$ python3 -q
>>> import numpy as np
>>> from numpy import linalg as LA
>>> np.set_printoptions(precision=1, suppress=True, linewidth=200, floatmode="fixed")
>>> X = np.array([[9, 7, 0], [7, 5, 0], [3, 1, 8]])
>>> r0, g = X[2], X[1]
>>> print(r0 @ r0)
74
>>> pr = (r0 @ g) / (r0 @ r0) * r0
>>> g - pr
array([ 5.9,  4.6, -2.8])
>>> np.round((g - pr) @ r0, 1)
np.float64(-0.0)
>>> print(LA.matrix_rank(np.outer(r0, g)))
1
>>> evals, V = LA.eig(X)
>>> print(np.sort(LA.eigvals(X @ X)))
[  0.1  64.0 203.9]
>>> print(X @ V[:, 0] - evals[0] * V[:, 0])
[0.0 0.0 0.0]
>>> np.sort(LA.eigvals(X.T))
array([-0.3,  8.0, 14.3])
>>> Q, V = LA.qr(X[:, :2])[0], LA.qr(X[:, 2:])[0]
>>> sig = LA.svd(Q.T @ V, compute_uv=False)
>>> print((sig > 0.9).sum())
1
>>> np.degrees(np.arccos(sig.clip(0, 1)))
array([15.5])
>>> sig
array([1.0])
>>> rng = np.random.default_rng(3687)
>>> labels = rng.permutation(3)
>>> other = X[:, labels] * rng.choice([-1, 1], 3)
>>> other
array([[ 0, -9, -7],
       [ 0, -7, -5],
       [ 8, -3, -1]])
>>> left, _, VT = LA.svd(X.T @ other)
>>> np.round(left @ VT, 1) + 0
array([[ 0.0, -1.0,  0.0],
       [ 0.0,  0.0, -1.0],
       [ 1.0,  0.0,  0.0]])
>>> labels
array([2, 0, 1])
>>> E = np.load("block8.npy")
>>> E
array([[ 0,  0,  0,  2,  0,  0,  0],
       [ 0,  2,  0,  0,  0,  0,  0],
       [ 0,  0,  0,  0,  0,  0,  2],
       [-2,  0,  0,  0,  0,  0,  0],
       [ 0,  0,  0,  0,  0,  0,  0],
       [ 0,  0,  0,  0,  0,  0,  0],
       [ 0,  0,  0,  0,  0,  0,  0]])
>>> LA.matrix_rank(X, rtol=0.1)
np.int64(2)
>>> round(LA.norm(X, 2) / LA.norm(X), 1)
np.float64(0.9)
>>> np.argsort(-LA.norm(X, axis=0).round(6), kind="stable")[:3]
array([0, 1, 2])
>>> print(np.abs(LA.svd(X)[2][-1]))
[0.6 0.8 0.1]
>>> labels = rng.permutation(7)
>>> print(labels)
[1 5 0 6 3 2 4]
>>> other = E[labels][:, labels]
>>> np.allclose(other, E)
False
>>> data = np.load("test14.npy")
>>> data.round(1) + 0
array([[ 0.1,  0.0, -0.2,  0.0,  0.1, -0.2,  0.0,  0.1],
       [ 0.0,  0.0,  0.1,  0.0,  0.0,  0.1,  0.0,  0.0],
       [-0.2,  0.1,  0.3, -0.1, -0.2,  0.3,  0.1, -0.2],
       [ 0.0,  0.0, -0.1,  0.0,  0.0, -0.1,  0.0,  0.0],
       [ 0.1,  0.0, -0.2,  0.0,  0.1, -0.2,  0.0,  0.1],
       [-0.2,  0.1,  0.3, -0.1, -0.2,  0.3,  0.1, -0.2],
       [ 0.0,  0.0,  0.1,  0.0,  0.0,  0.1,  0.0,  0.0],
       [ 0.1,  0.0, -0.2,  0.0,  0.1, -0.2,  0.0,  0.1]])
>>> evals, V = LA.eigh(data)
>>> np.round(V.T @ data @ V, 1) + 0
array([[0.0, 0.0, 0.0, 0.0, 0.0, 0.0, 0.0, 0.0],
       [0.0, 0.0, 0.0, 0.0, 0.0, 0.0, 0.0, 0.0],
       [0.0, 0.0, 0.0, 0.0, 0.0, 0.0, 0.0, 0.0],
       [0.0, 0.0, 0.0, 0.0, 0.0, 0.0, 0.0, 0.0],
       [0.0, 0.0, 0.0, 0.0, 0.0, 0.0, 0.0, 0.0],
       [0.0, 0.0, 0.0, 0.0, 0.0, 0.0, 0.0, 0.0],
       [0.0, 0.0, 0.0, 0.0, 0.0, 0.0, 0.0, 0.0],
       [0.0, 0.0, 0.0, 0.0, 0.0, 0.0, 0.0, 1.0]])
>>> np.round(LA.eigvalsh(data @ data), 1) + 0
array([0.0, 0.0, 0.0, 0.0, 0.0, 0.0, 0.0, 1.0])
>>> print((evals > 1e-8).sum(), (evals < -1e-8).sum())
1 0
>>> np.round(V.T @ V, 1) + 0
array([[1.0, 0.0, 0.0, 0.0, 0.0, 0.0, 0.0, 0.0],
       [0.0, 1.0, 0.0, 0.0, 0.0, 0.0, 0.0, 0.0],
       [0.0, 0.0, 1.0, 0.0, 0.0, 0.0, 0.0, 0.0],
       [0.0, 0.0, 0.0, 1.0, 0.0, 0.0, 0.0, 0.0],
       [0.0, 0.0, 0.0, 0.0, 1.0, 0.0, 0.0, 0.0],
       [0.0, 0.0, 0.0, 0.0, 0.0, 1.0, 0.0, 0.0],
       [0.0, 0.0, 0.0, 0.0, 0.0, 0.0, 1.0, 0.0],
       [0.0, 0.0, 0.0, 0.0, 0.0, 0.0, 0.0, 1.0]])
>>> np.round(LA.svd(data, compute_uv=False), 1) + 0
array([1.0, 0.0, 0.0, 0.0, 0.0, 0.0, 0.0, 0.0])
>>> np.unique(evals.round(6) + 0, return_counts=True)[1]
array([7, 1])
>>> np.abs(V[:, -1]).round(6).argmax()
np.int64(2)
>>> print(np.abs(V[:, -1]))
[0.3 0.1 0.6 0.1 0.3 0.6 0.1 0.3]
